>>> import numpy as np
>>> np.set_printoptions(precision=4, suppress=True, linewidth=100, sign=" ")
>>> def tidy(a):
...     return np.round(a, 4) + 0
... 
>>> E = np.load("w.npy")
>>> tidy(E)
array([[-0.9205,  0.    , -0.3907,  0.    ,  0.    ],
       [ 0.    ,  1.    ,  0.    ,  0.    ,  0.    ],
       [ 0.3907,  0.    , -0.9205,  0.    ,  0.    ],
       [ 0.    ,  0.    ,  0.    ,  1.    ,  0.    ],
       [ 0.    ,  0.    ,  0.    ,  0.    ,  1.    ]])
>>> x = np.array([0, 1, 0, 3, 3])
>>> y = E @ x
>>> print(y)
[ 0.  1.  0.  3.  3.]
>>> print(tidy(np.linalg.solve(E, y + E[:, 2])))
[ 0.  1.  1.  3.  3.]
>>> tidy(np.linalg.solve(E, 2 * y))
array([ 0.,  2.,  0.,  6.,  6.])
>>> J = np.array([[2, 5, 0, 0], [-4, -4, 0, 0], [0, 0, 2, 5], [0, 0, -4, -4]])
>>> J
array([[ 2,  5,  0,  0],
       [-4, -4,  0,  0],
       [ 0,  0,  2,  5],
       [ 0,  0, -4, -4]])
>>> hat = np.triu(np.array([[7, 5, 0, 1], [1, 2, 8, 6], [7, 8, 5, 5], [6, 3, 9, 2]]), 1) + np.eye(4)
>>> B = hat @ J @ np.linalg.inv(hat)
>>> np.trace(B), np.trace(J)
(np.float64(-4.0), np.int64(-4))
>>> B
array([[ -18.,   75., -604., 2584.],
       [  -4.,   16., -136.,  604.],
       [   0.,    0.,  -18.,   75.],
       [   0.,    0.,   -4.,   16.]])
>>> np.poly(B)
array([   1.,    4.,   28.,   48.,  144.])
>>> np.linalg.matrix_rank(B)
np.int64(4)
>>> hat @ J - J @ hat
array([[-20., -30., -44., -36.],
       [  0.,  20.,  24.,  44.],
       [  0.,   0., -20., -30.],
       [  0.,   0.,   0.,  20.]])
>>> data = np.load("dump.npy")
>>> data
array([[ 6.4286,  1.0177, -4.6064],
       [ 3.5017,  1.6564, -3.8821],
       [ 2.8255,  0.124 , -0.841 ],
       [ 1.1556,  0.0232, -0.9848],
       [ 1.9504, -0.7181, -1.2095],
       [-5.1898, -0.6645,  4.8172],
       [ 0.6089,  2.042 , -2.7489],
       [-3.3769, -0.5456,  3.0475],
       [-0.4356,  0.5864, -2.2823],
       [-0.9789,  0.1856, -1.6421],
       [ 2.1122,  2.1506, -3.7568],
       [-3.9542,  0.0669,  2.0423],
       [-0.5665,  0.3646, -1.3935],
       [-2.8059, -0.0192,  1.2723],
       [-0.0503,  1.1368, -1.3639],
       [ 0.2502, -1.2002,  0.4829],
       [ 4.2256, -0.1141, -4.549 ],
       [ 0.708 ,  1.5044, -1.0935],
       [ 1.3858, -0.8242, -0.5789],
       [ 0.3699,  0.1913, -1.3191],
       [-1.702 ,  0.7146, -0.4057]])
>>> hat = data @ np.linalg.solve(data.T @ data, data.T)
>>> tidy(hat @ data[:, 1])
array([ 1.0177,  1.6564,  0.124 ,  0.0232, -0.7181, -0.6645,  2.042 , -0.5456,  0.5864,  0.1856,
        2.1506,  0.0669,  0.3646, -0.0192,  1.1368, -1.2002, -0.1141,  1.5044, -0.8242,  0.1913,
        0.7146])
>>> np.trace(hat)
np.float64(3.0)
>>> np.allclose(hat @ hat, hat)
True
>>> Xc = (data - data.mean(axis=0)) / data.std(axis=0)
>>> np.argwhere(np.abs(Xc) > 2)
array([[ 0,  0],
       [ 5,  0],
       [ 5,  2]])
>>> c = np.linalg.lstsq(np.delete(Xc, 2, axis=1), Xc[:, 2])[0]
>>> tidy(1 - np.var(Xc[:, 2] - np.delete(Xc, 2, axis=1) @ c))
np.float64(0.8606)
>>> print(tidy(c))
[-0.7571 -0.3441]
>>> tidy(np.sort(np.linalg.eigvals(E).real))
array([-0.9205, -0.9205,  1.    ,  1.    ,  1.    ])
>>> tidy(np.linalg.det(E))
np.float64(1.0)
>>> f, v = data[9], data[17]
>>> tidy(f @ v)
np.float64(1.3818)
>>> pr = (f @ v) / (f @ f) * f
>>> np.linalg.matrix_rank(np.outer(f, v))
np.int64(1)
>>> B = np.array([[2, 3, -1], [0, 2, 3], [-3, -1, 2]])
>>> np.linalg.matrix_rank(data @ B)
np.int64(3)
>>> tidy(np.einsum("ij->j", data))
array([  6.4623,   7.6786, -20.9953])
>>> arr = np.loadtxt("data.csv", delimiter=",")
>>> arr
array([[ 4.,  1.,  0.],
       [ 0.,  4.,  1.],
       [ 0.,  0.,  4.]])
>>> tidy(np.linalg.eigvals(arr))
array([ 4.,  4.,  4.])
>>> np.kron(np.eye(2, dtype=int), arr)
array([[ 4.,  1.,  0.,  0.,  0.,  0.],
       [ 0.,  4.,  1.,  0.,  0.,  0.],
       [ 0.,  0.,  4.,  0.,  0.,  0.],
       [ 0.,  0.,  0.,  4.,  1.,  0.],
       [ 0.,  0.,  0.,  0.,  4.,  1.],
       [ 0.,  0.,  0.,  0.,  0.,  4.]])
>>> np.einsum("ii->", arr)
np.float64(12.0)
>>> feats = np.array([[1, -1, 1, -1], [1, 0, 0, 0], [1, 1, 1, 1]])
>>> th = np.radians(15)
>>> r_ = np.eye(4)
>>> r_[1, 1] = r_[2, 2] = np.cos(th)
>>> r_[1, 2], r_[2, 1] = -np.sin(th), np.sin(th)
>>> tidy(r_)
array([[ 1.    ,  0.    ,  0.    ,  0.    ],
       [ 0.    ,  0.9659, -0.2588,  0.    ],
       [ 0.    ,  0.2588,  0.9659,  0.    ],
       [ 0.    ,  0.    ,  0.    ,  1.    ]])
>>> B = feats @ r_.T
>>> np.allclose(feats @ feats.T, B @ B.T)
True
>>> print(tidy(np.linalg.det(r_)), tidy(np.trace(r_)))
1.0 3.9319
>>> tidy(B)
array([[ 1.    , -1.2247,  0.7071, -1.    ],
       [ 1.    ,  0.    ,  0.    ,  0.    ],
       [ 1.    ,  0.7071,  1.2247,  1.    ]])
>>> tidy(np.linalg.svd(feats, compute_uv=False)), tidy(np.linalg.svd(B, compute_uv=False))
(array([ 2.1358,  2.    ,  0.6622]), array([ 2.1358,  2.    ,  0.6622]))
>>> print(tidy(np.abs(B - feats).max(axis=0)))
[ 0.      0.2929  0.2929  0.    ]
>>> tidy(np.linalg.norm(B, axis=0))
array([ 1.7321,  1.4142,  1.4142,  1.4142])
>>> tidy(np.linalg.norm(B[1] - B[2]))
np.float64(1.7321)
>>> print(tidy(np.linalg.norm(B) ** 2 / np.linalg.norm(B, 2) ** 2))
1.973
>>> B[1] @ B[2]
np.float64(1.0)
>>> W0 = np.load("test16.npy")
>>> W0
array([[ 0,  0,  1,  0,  0],
       [ 1,  0,  0,  0,  0],
       [ 0,  1,  0,  0,  0],
       [ 0,  0,  0,  1,  0],
       [ 0,  0,  0,  0,  1]])
>>> W0.T @ W0
array([[ 1,  0,  0,  0,  0],
       [ 0,  1,  0,  0,  0],
       [ 0,  0,  1,  0,  0],
       [ 0,  0,  0,  1,  0],
       [ 0,  0,  0,  0,  1]])
>>> tidy(np.linalg.pinv(W0))
array([[ 0.,  1.,  0.,  0.,  0.],
       [ 0.,  0.,  1.,  0.,  0.],
       [ 1.,  0.,  0.,  0.,  0.],
       [ 0.,  0.,  0.,  1.,  0.],
       [ 0.,  0.,  0.,  0.,  1.]])
>>> W0 @ W0.T
array([[ 1,  0,  0,  0,  0],
       [ 0,  1,  0,  0,  0],
       [ 0,  0,  1,  0,  0],
       [ 0,  0,  0,  1,  0],
       [ 0,  0,  0,  0,  1]])
>>> tidy(np.linalg.norm(W0))
np.float64(2.2361)
>>> np.diff(W0, axis=0)
array([[ 1,  0, -1,  0,  0],
       [-1,  1,  0,  0,  0],
       [ 0, -1,  0,  1,  0],
       [ 0,  0,  0, -1,  1]])
>>> tidy(np.linalg.svd(W0, compute_uv=False))
array([ 1.,  1.,  1.,  1.,  1.])
>>> W0.sum(axis=1)
array([ 1,  1,  1,  1,  1])
>>> np.count_nonzero(W0)
np.int64(5)
>>> np.abs(W0).max()
np.int64(1)
>>> B = np.array([[-2, 0], [2, 0], [3, 0], [3, 1], [-2, -3]])
>>> W2 = np.array([[2, 1, -4], [5, 5, -2]])
>>> rng = np.random.default_rng(6175)
>>> X = B @ W2 + 0.1 * rng.normal(size=(5, 3))
>>> tidy(X)
array([[ -4.0173,  -2.038 ,   7.8769],
       [  4.1242,   1.9162,  -7.9462],
       [  5.9428,   2.8904, -12.0194],
       [ 10.9528,   7.976 , -13.9638],
       [-19.1678, -16.9738,  14.1195]])
>>> Uu, sig, Vh = np.linalg.svd(X, full_matrices=False)
>>> tidy(Uu.T @ Uu)
array([[ 1.,  0.,  0.],
       [ 0.,  1.,  0.],
       [ 0.,  0.,  1.]])
>>> np.abs(Uu[:, 0]).round(6).argmax()
np.int64(4)
>>> np.allclose(Uu * sig @ Vh, X)
True
>>> tidy(np.sqrt((sig ** 2).sum())), tidy(np.linalg.norm(X))
(np.float64(39.8464), np.float64(39.8464))
>>> tidy(Uu.T @ X @ Vh.T)
array([[ 38.7256,   0.    ,   0.    ],
       [  0.    ,   9.3829,   0.    ],
       [  0.    ,   0.    ,   0.1519]])
>>> Uu.shape, sig.shape, Vh.shape
((5, 3), (3,), (3, 3))
>>> tidy(sig)
array([ 38.7256,   9.3829,   0.1519])
>>> tidy(np.cumsum(sig ** 2) / np.sum(sig ** 2))
array([ 0.9445,  1.    ,  1.    ])
>>> x = np.array([1, 0, 2])
>>> y = X @ x
>>> tidy(y)
array([ 11.7365, -11.7681, -18.0959, -16.9747,   9.0712])
>>> tidy(np.linalg.pinv(X) @ X)
array([[ 1.,  0.,  0.],
       [ 0.,  1.,  0.],
       [ 0.,  0.,  1.]])
>>> y = y + 0.02 * rng.normal(size=5)
>>> print(tidy(y))
[ 11.7542 -11.7736 -18.1162 -16.9848   9.0626]
>>> c, *_ = np.linalg.lstsq(X, y)
>>> c.round()
array([ 1., -0.,  2.])
>>> [round(float(np.linalg.norm(np.linalg.solve(X.T @ X + lam * np.eye(3), X.T @ y))), 2) for lam in (0, 1, 10, 100)]
[2.26, 1.91, 1.75, 1.06]
>>> hat = X @ np.linalg.solve(X.T @ X, X.T)
>>> tidy(np.trace(hat))
np.float64(3.0)
>>> print(tidy((np.eye(5) - hat) @ X))
[[ 0.  0.  0.]
 [ 0.  0.  0.]
 [ 0.  0.  0.]
 [ 0.  0.  0.]
 [ 0.  0.  0.]]
>>> A = np.loadtxt("run16.csv", delimiter=",")
>>> A
array([[-51.4209,  21.1853,  29.3215, -20.3609],
       [-49.6274,  20.2285,  30.7612, -20.9075],
       [-50.1418,  20.7151,  29.6329, -21.128 ],
       [-50.3028,  20.5558,  30.7959, -19.9219],
       [-49.5613,  19.5835,  30.0375, -20.4426],
       [-48.8328,  19.8751,  30.377 , -19.2648],
       [-50.6525,  19.0404,  29.5463, -18.2009],
       [-48.6193,  20.5517,  28.7837, -21.027 ],
       [-48.6376,  20.0018,  28.0203, -20.7818],
       [-49.3442,  19.75  ,  30.0621, -19.0281],
       [-48.7741,  20.8674,  30.727 , -19.3626],
       [-49.9366,  18.8024,  29.9479, -20.347 ],
       [-51.6837,  20.0574,  31.6587, -19.7187],
       [-51.2399,  19.4093,  30.6789, -18.8934],
       [-48.5982,  21.206 ,  29.6317, -19.6301],
       [-48.0203,  21.5764,  27.8353, -19.4914],
       [-49.2493,  19.9486,  28.6694, -18.2488],
       [-48.6778,  21.5678,  30.0344, -19.377 ],
       [-48.6136,  20.6219,  30.0636, -20.1711],
       [-48.9398,  20.7418,  30.7439, -19.8353],
       [-47.9492,  19.2398,  29.2416, -20.0964],
       [-49.5231,  19.4308,  30.2359, -18.2517],
       [-50.9266,  21.4906,  30.9724, -20.0571],
       [-48.4285,  20.6572,  31.065 , -18.776 ]])
>>> lab = rng.permutation(4)
>>> B = A[:, lab] * rng.choice([-1, 1], 4)
>>> B
array([[-20.3609, -29.3215,  21.1853, -51.4209],
       [-20.9075, -30.7612,  20.2285, -49.6274],
       [-21.128 , -29.6329,  20.7151, -50.1418],
       [-19.9219, -30.7959,  20.5558, -50.3028],
       [-20.4426, -30.0375,  19.5835, -49.5613],
       [-19.2648, -30.377 ,  19.8751, -48.8328],
       [-18.2009, -29.5463,  19.0404, -50.6525],
       [-21.027 , -28.7837,  20.5517, -48.6193],
       [-20.7818, -28.0203,  20.0018, -48.6376],
       [-19.0281, -30.0621,  19.75  , -49.3442],
       [-19.3626, -30.727 ,  20.8674, -48.7741],
       [-20.347 , -29.9479,  18.8024, -49.9366],
       [-19.7187, -31.6587,  20.0574, -51.6837],
       [-18.8934, -30.6789,  19.4093, -51.2399],
       [-19.6301, -29.6317,  21.206 , -48.5982],
       [-19.4914, -27.8353,  21.5764, -48.0203],
       [-18.2488, -28.6694,  19.9486, -49.2493],
       [-19.377 , -30.0344,  21.5678, -48.6778],
       [-20.1711, -30.0636,  20.6219, -48.6136],
       [-19.8353, -30.7439,  20.7418, -48.9398],
       [-20.0964, -29.2416,  19.2398, -47.9492],
       [-18.2517, -30.2359,  19.4308, -49.5231],
       [-20.0571, -30.9724,  21.4906, -50.9266],
       [-18.776 , -31.065 ,  20.6572, -48.4285]])
>>> Uu, _, Vh = np.linalg.svd(A.T @ B)
>>> tidy(np.linalg.lstsq(A, B)[0])
array([[ 0.,  0.,  0.,  1.],
       [ 0.,  0.,  1.,  0.],
       [ 0., -1.,  0.,  0.],
       [ 1.,  0.,  0.,  0.]])
>>> x = np.array([0, -3, 1, -1])
>>> h = np.maximum(A @ x, 0)
>>> print(tidy(np.tanh(A @ x)))
[-1. -1. -1. -1. -1. -1. -1. -1. -1. -1. -1. -1. -1. -1. -1. -1. -1. -1. -1. -1. -1. -1. -1. -1.]
